$ python3 -q
>>> import numpy as np
>>> import numpy.linalg as la
>>> np.set_printoptions(precision=1, suppress=True, linewidth=100)
>>> mat = np.loadtxt("mat.csv", delimiter=",")
>>> mat
array([[ -0.5,  -0.5,   5.4,   2.4,  -3.7,  -1.9,  11.7],
       [  1.2,  -0.3,  14.1,   2.7,   7.5,   0. ,  19.4],
       [ -2.2,  -1.1, -15.8,   4.7,  -3.4,   1. , -15.9],
       [ -0.5,  -0.4,  -9.2,   2.1,  -5.3,   0.8,   3.8],
       [ -0.8,  -0.9,  -2.8,  -1.7,  -3.8,   1.7,  -9.4],
       [ -2. ,   2.8,   5.6,   2.4,  -0.6,  -0.9,  -0.8],
       [  1.2,  -1.8,  -4.1,  -2.2,  -6.2,  -2.2,  -1.1],
       [ -0.9,   2.8,   0.7,  -1.4,  -8.7,   0.6,  -0.1],
       [ -0.8,   2.7,   2.2,   4.5,  -4.8,   0.8,  -2.2],
       [ -2.1,   2.2,   8.1,  -3.3,  -2.8,  -0.4,  -2.3],
       [  1.8,   2.7,   8. ,   5.6,   5.2,  -1.2,  -8.7],
       [ -0.9,   4.4,   2.1,   3.5,   1.2,   0.1,   3.6],
       [  0.7,   3.2, -23.7,   0.7,  -3.5,  -1.1,  11.2],
       [  0.3,   0.6,  -4.4,   6. ,  -4.8,  -0.4,   5.7],
       [  0.8,   2.6,  16.6,  -0.9,  -2. ,  -2.1,   0.4],
       [  0.8,  -0.2,   0.9,   5.3,   1.9,   1.2,   0.1],
       [ -1.3,  -2.7,   4.2,   0.6,  -5.5,   0.5,  -5.8],
       [ -0.1,   4.2,  13.7,   2.8,  -1. ,   1.1,   7.5]])
>>> A2 = np.c_[mat[:, :6] @ np.array([[2, 2, -1, 0, 1, 2],
...     [2, -1, 0, -2, -1, 0],
...     [-1, 1, -1, 0, 0, 1],
...     [-1, 2, -1, 0, 0, 2],
...     [-1, 1, 2, 1, 0, 0],
...     [-2, 0, 2, -2, -1, 0]]), np.array([2, 2, 2, 1, 2, 0, 2, 0, 0, 0, 0, 2, 1, 1, 1, 0, 0, 1])]
>>> A2.round(1) + 0
array([[ -2.3,   6. , -18.5,   1.1,   1.9,   9.2,   2. ],
       [-22.5,  29.7,  -3. ,   8.1,   1.5,  21.9,   2. ],
       [  5.9, -13.1,   8.5,  -3.2,  -2.1, -10.8,   2. ],
       [  9. , -10.9,  -1.4,  -6.1,  -0.9,  -6. ,   1. ],
       [  1.5, -10.7,   1.1,  -5.4,  -1.6,  -7.8,   2. ],
       [ -4. ,   3. ,  -9. ,  -4.4,  -3.9,   6.4,   0. ],
       [ 15.7, -10.5, -11.7,   1.8,   5.2,  -6.1,   2. ],
       [ 12. , -15.4, -14.6, -15.5,  -4.3,  -3.9,   0. ],
       [  0.3,   2.1, -13.9, -11.8,  -4.3,   9.6,   0. ],
       [ -1. ,  -7.7,  -9.1,  -6.4,  -3.9,  -2.7,   0. ],
       [ -7.4,  25.3,  -7.4,   2.2,   0.3,  22.8,   0. ],
       [  0. ,   4.1,  -2.1,  -7.8,  -5.4,   7.3,   2. ],
       [ 36.5, -27.6,  13.1,  -7.7,  -1.4, -20.9,   1. ],
       [  5.8,   2.8, -12.3,  -5.2,   0.1,   8.2,   1. ],
       [ -2.7,  11.8, -24.7,  -3. ,   0.3,  16.4,   1. ],
       [ -9.3,  15.2,  -0.8,  -0.1,  -0.2,  13.1,   0. ],
       [ -8.3,   0. , -13.5,  -1.1,   0.9,   2.8,   0. ],
       [ -9.5,  13.9, -16.2, -11.6,  -5.4,  19.1,   1. ]])
>>> la.matrix_rank(A2)
np.int64(7)
>>> np.round(la.norm(A2 - mat @ la.lstsq(mat, A2)[0], axis=0), 1) + 0
array([0. , 0. , 0. , 0. , 0. , 0. , 4.3])
>>> la.norm(la.qr(mat)[0].T @ A2, axis=0) ** 2 / ((A2 ** 2).sum(axis=0) + 1e-12)
array([1. , 1. , 1. , 1. , 1. , 1. , 0.4])
>>> np.round(la.lstsq(mat, A2[:, 0])[0], 1) + 0
array([ 2.,  2., -1., -1., -1., -2.,  0.])
